$ python3 -q
>>> import numpy as np
>>> np.set_printoptions(precision=2, suppress=True, linewidth=200, sign=" ")
>>> out = np.array([[1, 1], [1, -1]])
>>> rng = np.random.default_rng(264)
>>> X = np.kron(out, np.kron(out, out))[rng.permutation(8)][:3]
>>> X
array([[ 1,  1,  1,  1,  1,  1,  1,  1],
       [ 1,  1, -1, -1, -1, -1,  1,  1],
       [ 1, -1,  1, -1,  1, -1,  1, -1]])
>>> def softmax(z):
...     e = np.exp(z - z.max(axis=-1, keepdims=True))
...     return e / e.sum(axis=-1, keepdims=True)
... 
>>> softmax(10 * X[0])
array([ 0.12,  0.12,  0.12,  0.12,  0.12,  0.12,  0.12,  0.12])
>>> softmax(X).sum(axis=1)
array([ 1.,  1.,  1.])
>>> softmax(X[0] + -2)
array([ 0.12,  0.12,  0.12,  0.12,  0.12,  0.12,  0.12,  0.12])
>>> scores = X @ X.T / np.sqrt(8)
>>> softmax(scores).round(6).argmax(axis=1)
array([ 0,  1,  2])
>>> out = X / np.sqrt((X ** 2).mean(axis=1, keepdims=True))
>>> np.linalg.norm(out, axis=1)
array([ 2.83,  2.83,  2.83])
>>> np.linalg.matrix_rank(out) == np.linalg.matrix_rank(X)
np.True_
>>> out[2]
array([ 1., -1.,  1., -1.,  1., -1.,  1., -1.])
>>> vec = np.array([-3, 3, -3, 2, -3, -1, 0, -2])
>>> (X * vec).sum(axis=1)
array([ -7,   3, -11])
>>> np.sign((X @ vec).round(6))
array([-1,  1, -1])
>>> np.linalg.norm(X @ vec) <= np.linalg.norm(X, 2) * np.linalg.norm(vec) + 1e-9
np.True_
>>> (X @ vec).argmax()
np.int64(1)
>>> M = np.load("run15.npy")
>>> M
array([[ 0.59,  0.25, -0.42],
       [ 0.25,  0.11, -0.18],
       [-0.42, -0.18,  0.3 ]])
>>> # symmetric, so the eigenvalues are real
>>> left, sigma, Vh = np.linalg.svd(M)
>>> V = Vh[:(sigma > 1e-8).sum()]
>>> vec = M[0] + 2 * M[1] + rng.integers(2) * np.eye(3)[2]
>>> vec
array([ 1.1 ,  0.47,  0.22])
>>> np.allclose(V.T @ V @ vec, vec)
False
>>> np.diag(V.T @ V)
array([ 0.59,  0.11,  0.3 ])
>>> V.T @ V
array([[ 0.59,  0.25, -0.42],
       [ 0.25,  0.11, -0.18],
       [-0.42, -0.18,  0.3 ]])
>>> np.linalg.lstsq(M[:-1].T, M[-1])[2]
np.int32(1)
>>> np.abs(np.diag(np.linalg.qr(M)[1])) > 1e-9
array([ True, False, False])
>>> rank = np.linalg.matrix_rank(M)
>>> rank
np.int64(1)
>>> ns = np.linalg.svd(M)[2][rank:].T
>>> np.linalg.matrix_rank(M.T @ M), np.linalg.matrix_rank(M @ M.T)
(np.int64(1), np.int64(1))
>>> r0 = np.array([1, -3, -1, 0]) + 0.5
>>> E = np.outer(r0, r0) / (r0 @ r0)
>>> E
array([[ 0.25, -0.42, -0.08,  0.08],
       [-0.42,  0.69,  0.14, -0.14],
       [-0.08,  0.14,  0.03, -0.03],
       [ 0.08, -0.14, -0.03,  0.03]])
>>> np.round(np.linalg.norm(E) ** 2 / np.linalg.norm(E, 2) ** 2, 2)
np.float64(1.0)
>>> round(float(E[3] @ E[2]), 2)
-0.03
>>> round(float(np.linalg.norm(E, 1)), 2), np.round(np.linalg.norm(E, np.inf), 2)
(1.39, np.float64(1.39))
>>> np.round(np.linalg.norm(E, 2), 2)
np.float64(1.0)
>>> round(float(np.linalg.norm(E[3], 1)), 2), round(float(np.linalg.norm(E[3], np.inf)), 2)
(0.28, 0.14)
>>> r0 = np.array([-1, 2, 3])
>>> np.polyval(r0, E[2])
array([ 2.83,  3.26,  3.05,  2.94])
>>> np.cross(E[2, :3], E[0, :3])
array([ 0.,  0.,  0.])
>>> np.round(np.array([np.convolve(row, r0, "same") for row in E]), 2) + 0
array([[ 0.92,  0.  , -1.5 , -0.08],
       [-1.53,  0.  ,  2.5 ,  0.14],
       [-0.31,  0.  ,  0.5 ,  0.03],
       [ 0.31,  0.  , -0.5 , -0.03]])
>>> np.round(np.convolve(E[2], r0), 2) + 0
array([ 0.08, -0.31,  0.  ,  0.5 ,  0.03, -0.08])
